% python3 -q
>>> import numpy as np
>>> import numpy.linalg as la
>>> np.set_printoptions(precision=3, suppress=True, linewidth=140)
>>> def tidy(a):
...     return np.round(a, 3) + 0
... 
>>> A2 = np.array([[1, 1], [1, -1]])
>>> rng = np.random.default_rng(449)
>>> A = np.kron(A2, np.kron(A2, A2))[rng.permutation(8)][:7]
>>> A
array([[ 1,  1, -1, -1,  1,  1, -1, -1],
       [ 1, -1, -1,  1, -1,  1,  1, -1],
       [ 1,  1,  1,  1,  1,  1,  1,  1],
       [ 1, -1,  1, -1, -1,  1, -1,  1],
       [ 1,  1,  1,  1, -1, -1, -1, -1],
       [ 1, -1,  1, -1,  1, -1,  1, -1],
       [ 1,  1, -1, -1, -1, -1,  1,  1]])
>>> x = np.array([1, 3, 1, 1, 2, 2, 3, 2])
>>> h1 = np.maximum(A @ x, 0)
>>> np.maximum(A @ x, 0) - np.maximum(-A @ x, 0)
array([ 1, -1, 15, -3, -3, -1,  3])
>>> A.T @ h1
array([19, 19, 11, 11, 13, 13, 17, 17])
>>> A2 = np.array([[2, 2, 0],
...     [1, 1, 1],
...     [0, 0, 2],
...     [1, 1, 0],
...     [2, 2, 0],
...     [0, 1, 2],
...     [0, 1, 0],
...     [0, 1, 1]])
>>> la.matrix_rank(np.vstack([A, A2.T]))
np.int64(8)
>>> np.einsum("ij->j", A)
array([ 7,  1,  1, -1, -1,  1,  1, -1])
>>> la.matrix_rank(A @ A2)
np.int64(3)
>>> np.einsum("ik,kj->ji", A, A2)
array([[ 4,  0,  6, -2,  2,  2,  0],
       [ 3,  1,  9, -1, -1,  1,  1],
       [ 0, -2,  6,  4,  0, -2, -2]])
>>> np.einsum("ik,kj->ij", A, A2)
array([[ 4,  3,  0],
       [ 0,  1, -2],
       [ 6,  9,  6],
       [-2, -1,  4],
       [ 2, -1,  0],
       [ 2,  1, -2],
       [ 0,  1, -2]])
>>> np.vstack([A, A2.T]).shape
(10, 8)
>>> r0 = np.array([3, 0, 2])
>>> np.correlate(A[3], A[0], "full")
array([-1,  0,  1,  0,  1,  0, -1,  0,  1,  0, -1,  0, -1,  0,  1])
>>> np.array([np.convolve(row, r0, "same") for row in A])
array([[ 3, -1, -1,  1,  1, -1, -1, -2],
       [-3, -1,  1, -5,  5,  1, -1,  2],
       [ 3,  5,  5,  5,  5,  5,  5,  2],
       [-3,  5, -5, -1,  1, -5,  5, -2],
       [ 3,  5,  5, -1, -1, -5, -5, -2],
       [-3,  5, -5,  5, -5,  5, -5,  2],
       [ 3, -1, -1, -5, -5,  1,  1,  2]])
>>> np.convolve(A[3], r0)
array([ 3, -3,  5, -5, -1,  1, -5,  5, -2,  2])
>>> ang = np.radians(180)
>>> Rm = np.eye(8)
>>> Rm[1, 1] = Rm[7, 7] = np.cos(ang)
>>> Rm[1, 7], Rm[7, 1] = -np.sin(ang), np.sin(ang)
>>> tidy(Rm)
array([[ 1.,  0.,  0.,  0.,  0.,  0.,  0.,  0.],
       [ 0., -1.,  0.,  0.,  0.,  0.,  0.,  0.],
       [ 0.,  0.,  1.,  0.,  0.,  0.,  0.,  0.],
       [ 0.,  0.,  0.,  1.,  0.,  0.,  0.,  0.],
       [ 0.,  0.,  0.,  0.,  1.,  0.,  0.,  0.],
       [ 0.,  0.,  0.,  0.,  0.,  1.,  0.,  0.],
       [ 0.,  0.,  0.,  0.,  0.,  0.,  1.,  0.],
       [ 0.,  0.,  0.,  0.,  0.,  0.,  0., -1.]])
>>> A2 = A @ Rm.T
>>> np.allclose(la.norm(A, axis=1), la.norm(A2, axis=1))
True
>>> np.allclose(A @ A.T, A2 @ A2.T)
True
>>> np.abs(A2 - A).max(axis=0)
array([0., 2., 0., 0., 0., 0., 0., 2.])
>>> x = np.array([5, 0, 0, 0, 4, 3, 5, 0])
>>> print(la.norm(A @ x) <= la.norm(A, 2) * la.norm(x) + 1e-9)
True
>>> A * x
array([[ 5,  0,  0,  0,  4,  3, -5,  0],
       [ 5,  0,  0,  0, -4,  3,  5,  0],
       [ 5,  0,  0,  0,  4,  3,  5,  0],
       [ 5,  0,  0,  0, -4,  3, -5,  0],
       [ 5,  0,  0,  0, -4, -3, -5,  0],
       [ 5,  0,  0,  0,  4, -3,  5,  0],
       [ 5,  0,  0,  0, -4, -3,  5,  0]])
>>> A @ np.ones(8)
array([0., 0., 8., 0., 0., 0., 0.])
>>> J = np.loadtxt("mat.csv", delimiter=",")
>>> J
array([[  7.111,   1.121,  -4.531, -10.475],
       [  2.447,  -0.049,  -1.861,  -6.291],
       [  1.613,   0.232,  -1.339,  -1.62 ],
       [  2.181,   0.383,  -1.418,  -3.425],
       [  2.475,   0.527,  -1.558,  -6.738],
       [  0.613,  -0.583,  -1.082,  -1.46 ],
       [  1.918,   0.371,  -0.4  ,  -1.221],
       [  3.817,   1.08 ,  -2.54 ,  -5.236],
       [  3.857,   0.403,  -2.597,  -7.214],
       [  2.469,  -0.384,  -1.48 ,  -5.747],
       [  5.607,   1.025,  -3.542,  -9.382],
       [  4.437,   1.012,  -2.979,  -6.83 ],
       [  1.658,  -0.002,  -1.527,  -1.032],
       [  5.509,   1.737,  -4.384,  -8.482],
       [  3.163,   0.544,  -2.357,  -5.423],
       [  4.078,  -0.082,  -1.942,  -7.278],
       [  6.17 ,   2.153,  -4.13 , -10.705],
       [  2.707,   1.057,  -2.206,  -3.01 ]])
>>> A2 = J + rng.integers(-2, 3, (18, 1)) @ rng.integers(-2, 3, (1, 4))
>>> tidy(A2)
array([[  6.111,   3.121,  -5.531, -10.475],
       [  3.447,  -2.049,  -0.861,  -6.291],
       [ -0.387,   4.232,  -3.339,  -1.62 ],
       [  1.181,   2.383,  -2.418,  -3.425],
       [  0.475,   4.527,  -3.558,  -6.738],
       [  0.613,  -0.583,  -1.082,  -1.46 ],
       [  2.918,  -1.629,   0.6  ,  -1.221],
       [  1.817,   5.08 ,  -4.54 ,  -5.236],
       [  5.857,  -3.597,  -0.597,  -7.214],
       [  3.469,  -2.384,  -0.48 ,  -5.747],
       [  6.607,  -0.975,  -2.542,  -9.382],
       [  4.437,   1.012,  -2.979,  -6.83 ],
       [  3.658,  -4.002,   0.473,  -1.032],
       [  3.509,   5.737,  -6.384,  -8.482],
       [  5.163,  -3.456,  -0.357,  -5.423],
       [  5.078,  -2.082,  -0.942,  -7.278],
       [  5.17 ,   4.153,  -5.13 , -10.705],
       [  3.707,  -0.943,  -1.206,  -3.01 ]])
>>> la.matrix_rank(A2 - J, tol=1e-8)
np.int64(1)
>>> np.abs(A2 - J).sum(axis=1)
array([4., 4., 8., 4., 8., 0., 4., 8., 8., 4., 4., 0., 8., 8., 8., 4., 4., 4.])
>>> print(tidy(A2 - J))
[[-1.  2. -1.  0.]
 [ 1. -2.  1.  0.]
 [-2.  4. -2.  0.]
 [-1.  2. -1.  0.]
 [-2.  4. -2.  0.]
 [ 0.  0.  0.  0.]
 [ 1. -2.  1.  0.]
 [-2.  4. -2.  0.]
 [ 2. -4.  2.  0.]
 [ 1. -2.  1.  0.]
 [ 1. -2.  1.  0.]
 [ 0.  0.  0.  0.]
 [ 2. -4.  2.  0.]
 [-2.  4. -2.  0.]
 [ 2. -4.  2.  0.]
 [ 1. -2.  1.  0.]
 [-1.  2. -1.  0.]
 [ 1. -2.  1.  0.]]
>>> tidy(la.svd(A2 - J, compute_uv=False))
array([14.9,  0. ,  0. ,  0. ])
>>> Ac = J - J.mean(axis=0)
>>> vecs = la.svd(Ac)[2][:1]
>>> A2 = Ac - Ac @ vecs.T @ vecs
>>> tidy(la.norm(A2) / la.norm(Ac))
np.float64(0.259)
>>> tidy(A2.std(axis=0))
array([0.502, 0.502, 0.482, 0.449])
>>> Ac = (J - J.mean(axis=0)) / J.std(axis=0)
>>> np.argwhere(np.abs(Ac) > 2)
array([[ 0,  0],
       [16,  1]])
>>> c = la.lstsq(np.delete(Ac, 1, axis=1), Ac[:, 1])[0]
>>> print(tidy(1 - np.var(Ac[:, 1] - np.delete(Ac, 1, axis=1) @ c)))
0.687
>>> x = np.array([-4, -9, 9, -3])
>>> target = J @ x
>>> tidy(la.lstsq(J, target)[0])
array([-4., -9.,  9., -3.])
>>> target = target + 0.3 * rng.normal(size=18)
>>> print(tidy(target))
[-48.294  -7.196 -15.54  -14.966  -8.244  -2.985 -10.893 -32.411 -20.64   -2.193 -35.371 -32.912 -17.439 -52.092 -22.559 -10.794 -48.676
 -31.24 ]
>>> c, *_ = la.lstsq(J, target)
>>> print(tidy(la.norm(target - J @ c)))
0.881
>>> c.round()
array([-4., -9.,  9., -3.])
>>> tidy(J.T @ (target - J @ c))
array([0., 0., 0., 0.])
